>>> import numpy as np
>>> np.set_printoptions(precision=1, suppress=True, linewidth=100, floatmode="fixed")
>>> def rd(a):
...     return np.round(a, 1) + 0
... 
>>> E = np.array([[0, -2, 1, 1, 0, 3, -1, 3],
...     [-3, -1, 2, 3, -3, 3, 2, 3],
...     [3, 0, 2, 3, -1, 1, -2, 0],
...     [0, 3, 3, -2, -3, 3, 0, -3],
...     [2, 3, -3, 0, 0, 1, 3, -2],
...     [2, 1, 0, -1, -2, -3, -1, 3],
...     [2, -2, 1, 0, -1, -3, -1, -1],
...     [-2, -1, -2, -2, 1, -3, -3, 2],
...     [-3, 3, 0, 0, 2, -1, -2, -3],
...     [-3, -1, -1, 3, 3, -3, 2, 3],
...     [-1, 1, 0, 2, -1, -1, -1, -1],
...     [-2, 1, 3, 1, 3, 0, 0, 3],
...     [3, 0, 3, 0, 1, 3, 2, -2]])
>>> E[:, 5] = 2 * E[:, 6]
>>> E
array([[ 0, -2,  1,  1,  0, -2, -1,  3],
       [-3, -1,  2,  3, -3,  4,  2,  3],
       [ 3,  0,  2,  3, -1, -4, -2,  0],
       [ 0,  3,  3, -2, -3,  0,  0, -3],
       [ 2,  3, -3,  0,  0,  6,  3, -2],
       [ 2,  1,  0, -1, -2, -2, -1,  3],
       [ 2, -2,  1,  0, -1, -2, -1, -1],
       [-2, -1, -2, -2,  1, -6, -3,  2],
       [-3,  3,  0,  0,  2, -4, -2, -3],
       [-3, -1, -1,  3,  3,  4,  2,  3],
       [-1,  1,  0,  2, -1, -2, -1, -1],
       [-2,  1,  3,  1,  3,  0,  0,  3],
       [ 3,  0,  3,  0,  1,  4,  2, -2]])
>>> Uu, s, Vt = np.linalg.svd(E)
>>> rd(s)
array([14.6, 10.9,  8.5,  7.2,  6.0,  5.0,  4.3,  0.0])
>>> Y = Uu[:, :7] @ np.diag(s[:7]) @ Vt[:7]
>>> rd(Y)
array([[ 0.0, -2.0,  1.0,  1.0,  0.0, -2.0, -1.0,  3.0],
       [-3.0, -1.0,  2.0,  3.0, -3.0,  4.0,  2.0,  3.0],
       [ 3.0,  0.0,  2.0,  3.0, -1.0, -4.0, -2.0,  0.0],
       [ 0.0,  3.0,  3.0, -2.0, -3.0,  0.0,  0.0, -3.0],
       [ 2.0,  3.0, -3.0,  0.0,  0.0,  6.0,  3.0, -2.0],
       [ 2.0,  1.0,  0.0, -1.0, -2.0, -2.0, -1.0,  3.0],
       [ 2.0, -2.0,  1.0,  0.0, -1.0, -2.0, -1.0, -1.0],
       [-2.0, -1.0, -2.0, -2.0,  1.0, -6.0, -3.0,  2.0],
       [-3.0,  3.0,  0.0,  0.0,  2.0, -4.0, -2.0, -3.0],
       [-3.0, -1.0, -1.0,  3.0,  3.0,  4.0,  2.0,  3.0],
       [-1.0,  1.0,  0.0,  2.0, -1.0, -2.0, -1.0, -1.0],
       [-2.0,  1.0,  3.0,  1.0,  3.0,  0.0,  0.0,  3.0],
       [ 3.0,  0.0,  3.0,  0.0,  1.0,  4.0,  2.0, -2.0]])
>>> np.linalg.matrix_rank(E, rtol=0.05)
np.int64(7)
>>> rd(np.abs(E - Y).max())
np.float64(0.0)
>>> data = np.load("test13.npy")
>>> data
array([[-0.8, -1.9,  1.8,  1.7, -0.3, -1.6, -1.8,  0.5, -1.1,  1.7, -2.0],
       [-1.3, -0.9,  0.4,  0.0,  1.1,  0.1,  2.5,  2.5,  1.0, -2.2, -1.5],
       [ 0.6, -1.3,  1.3,  2.2, -1.3,  1.5,  0.6, -2.0,  0.9,  2.7,  0.0],
       [-2.0, -1.7, -0.4,  0.2,  0.4,  2.0,  0.1, -0.3, -2.2, -0.7, -2.9],
       [-0.5, -1.1,  0.9,  0.9,  2.4, -1.4, -2.0,  1.2,  2.5, -1.4,  0.3],
       [-1.5, -0.4,  0.7, -1.8, -0.9, -2.7,  1.3,  1.9,  0.7, -1.7,  1.6],
       [-0.9,  0.6,  2.6, -0.5,  0.8,  3.1,  0.7,  1.3, -1.5, -0.6,  1.2],
       [-2.2, -3.0,  0.5, -1.1, -0.6, -1.5, -1.2, -0.8, -0.8,  0.5, -2.0],
       [-1.2, -2.1, -0.4,  0.7,  0.7, -3.6, -1.1, -0.5,  0.4,  0.9,  1.6],
       [ 0.7, -0.4, -1.9, -1.8,  1.1, -1.2,  2.1,  0.8,  2.6, -1.9,  0.5],
       [ 0.9,  0.3,  2.6,  2.1, -1.1,  0.5,  1.5,  1.6,  1.3,  1.8, -1.4],
       [-1.7,  2.2,  1.4, -1.2, -1.9,  1.6, -0.7,  0.2,  2.7,  0.1, -0.2],
       [ 1.2, -1.0,  1.3,  1.6,  1.7,  1.0,  1.1,  0.4, -2.5, -1.1, -2.3],
       [-1.2,  2.0, -2.7, -0.1, -0.8,  1.6,  1.2,  0.2,  1.7,  1.0,  1.9],
       [-0.8, -1.5,  2.6, -1.8,  0.0, -0.2,  1.1, -0.2, -0.8, -2.0, -2.4],
       [ 0.2, -1.1,  3.0,  1.9,  0.1, -1.9, -0.1, -1.2,  0.0, -1.9, -1.4],
       [ 0.0,  0.0, -0.9,  1.5, -2.3, -0.8, -0.8,  1.6, -1.7, -1.3, -2.9],
       [ 1.6,  1.3,  3.1,  1.8, -0.5, -0.4, -1.2, -0.5, -0.9, -1.5,  1.7],
       [-3.1, -1.7, -0.1,  0.6, -1.9,  0.9, -2.1,  1.3,  1.1,  0.5,  0.7]])
>>> vec = np.array([2, 0, 2, 2, 1, 0, 2, 1, 2, 2, 0])
>>> data @ np.eye(11)[3]
array([ 1.7,  0.0,  2.2,  0.2,  0.9, -1.8, -0.5, -1.1,  0.7, -1.8,  2.1, -1.2,  1.6, -0.1, -1.8,
        1.9,  1.5,  1.8,  0.6])
>>> rd(data @ vec)
array([  3.2,   4.4,  13.3,  -9.9,   4.4,  -3.6,   1.7, -10.0,  -1.2,   1.5,  20.9,  -0.5,   5.3,
        -0.8,  -3.6,   5.1,  -7.1,   4.8,  -6.8])
>>> (data @ vec).argmax()
np.int64(10)
>>> rd(np.einsum("ij,j->i", data, vec))
array([  3.2,   4.4,  13.3,  -9.9,   4.4,  -3.6,   1.7, -10.0,  -1.2,   1.5,  20.9,  -0.5,   5.3,
        -0.8,  -3.6,   5.1,  -7.1,   4.8,  -6.8])
